In [1]: import numpy as np

In [2]: from numpy import linalg as LA

In [3]: np.set_printoptions(precision=2, suppress=True, linewidth=100, sign=" ")

In [4]: F = np.loadtxt("a.csv", delimiter=",")

In [5]: F
Out[5]: 
array([[-1.4 ,  0.43, -0.92],
       [-1.22,  0.39, -0.8 ],
       [ 4.04, -1.36,  2.68],
       [-0.54,  0.17, -0.33],
       [-3.36,  1.15, -2.25],
       [ 0.27, -0.03,  0.21],
       [-0.68,  0.25, -0.48],
       [-0.47,  0.14, -0.28],
       [ 3.  , -1.02,  2.03],
       [ 1.6 , -0.51,  1.04],
       [-2.44,  0.79, -1.61],
       [-2.35,  0.77, -1.54],
       [ 2.35, -0.8 ,  1.54],
       [-2.71,  0.9 , -1.78],
       [-0.66,  0.24, -0.45],
       [-0.21,  0.08, -0.13],
       [ 1.07, -0.33,  0.77],
       [-1.66,  0.55, -1.1 ],
       [-2.72,  0.89, -1.77],
       [-2.13,  0.74, -1.42],
       [-3.1 ,  1.04, -2.07],
       [ 0.17, -0.07,  0.09],
       [-0.39,  0.1 , -0.27],
       [ 1.89, -0.62,  1.24],
       [-0.97,  0.35, -0.65],
       [-0.12, -0.01, -0.05],
       [-3.24,  1.08, -2.13],
       [ 0.57, -0.19,  0.36],
       [ 3.55, -1.15,  2.36],
       [-0.47,  0.14, -0.3 ]])

In [6]: rng = np.random.default_rng(9)

In [7]: labels = rng.permutation(3)

In [8]: Y = F[:, labels] * rng.choice([-1, 1], 3)

In [9]: Y
Out[9]: 
array([[-0.92,  1.4 , -0.43],
       [-0.8 ,  1.22, -0.39],
       [ 2.68, -4.04,  1.36],
       [-0.33,  0.54, -0.17],
       [-2.25,  3.36, -1.15],
       [ 0.21, -0.27,  0.03],
       [-0.48,  0.68, -0.25],
       [-0.28,  0.47, -0.14],
       [ 2.03, -3.  ,  1.02],
       [ 1.04, -1.6 ,  0.51],
       [-1.61,  2.44, -0.79],
       [-1.54,  2.35, -0.77],
       [ 1.54, -2.35,  0.8 ],
       [-1.78,  2.71, -0.9 ],
       [-0.45,  0.66, -0.24],
       [-0.13,  0.21, -0.08],
       [ 0.77, -1.07,  0.33],
       [-1.1 ,  1.66, -0.55],
       [-1.77,  2.72, -0.89],
       [-1.42,  2.13, -0.74],
       [-2.07,  3.1 , -1.04],
       [ 0.09, -0.17,  0.07],
       [-0.27,  0.39, -0.1 ],
       [ 1.24, -1.89,  0.62],
       [-0.65,  0.97, -0.35],
       [-0.05,  0.12,  0.01],
       [-2.13,  3.24, -1.08],
       [ 0.36, -0.57,  0.19],
       [ 2.36, -3.55,  1.15],
       [-0.3 ,  0.47, -0.14]])

In [10]: Uu, _, VT = LA.svd(F.T @ Y)

In [11]: np.round(Uu @ VT, 2) + 0
Out[11]: 
array([[ 0., -1.,  0.],
       [ 0.,  0., -1.],
       [ 1.,  0.,  0.]])

In [12]: np.round(LA.lstsq(F, Y)[0], 2) + 0
Out[12]: 
array([[ 0., -1.,  0.],
       [ 0.,  0., -1.],
       [ 1.,  0.,  0.]])

In [13]: vec = np.array([-2, 1, -2])

In [14]: y = F @ vec

In [15]: LA.lstsq(F, y)[0]
Out[15]: array([-2.,  1., -2.])

In [16]: y = y + 0.3 * rng.normal(size=30)

In [17]: y
Out[17]: 
array([  5.27,   4.77, -14.94,   2.04,  12.45,  -1.11,   2.31,   1.03, -10.66,  -5.8 ,   9.65,
         8.8 ,  -8.5 ,   9.68,   2.88,   0.61,  -3.54,   5.95,   9.93,   7.38,  12.08,  -0.62,
         1.3 ,  -6.64,   3.32,   0.56,  11.47,  -1.89, -13.28,   1.13])

In [18]: c, *_ = LA.lstsq(F, y)

In [19]: np.round(F.T @ (y - F @ c), 2) + 0
Out[19]: array([ 0.,  0.,  0.])

In [20]: c.round()
Out[20]: array([-3., -2., -1.])
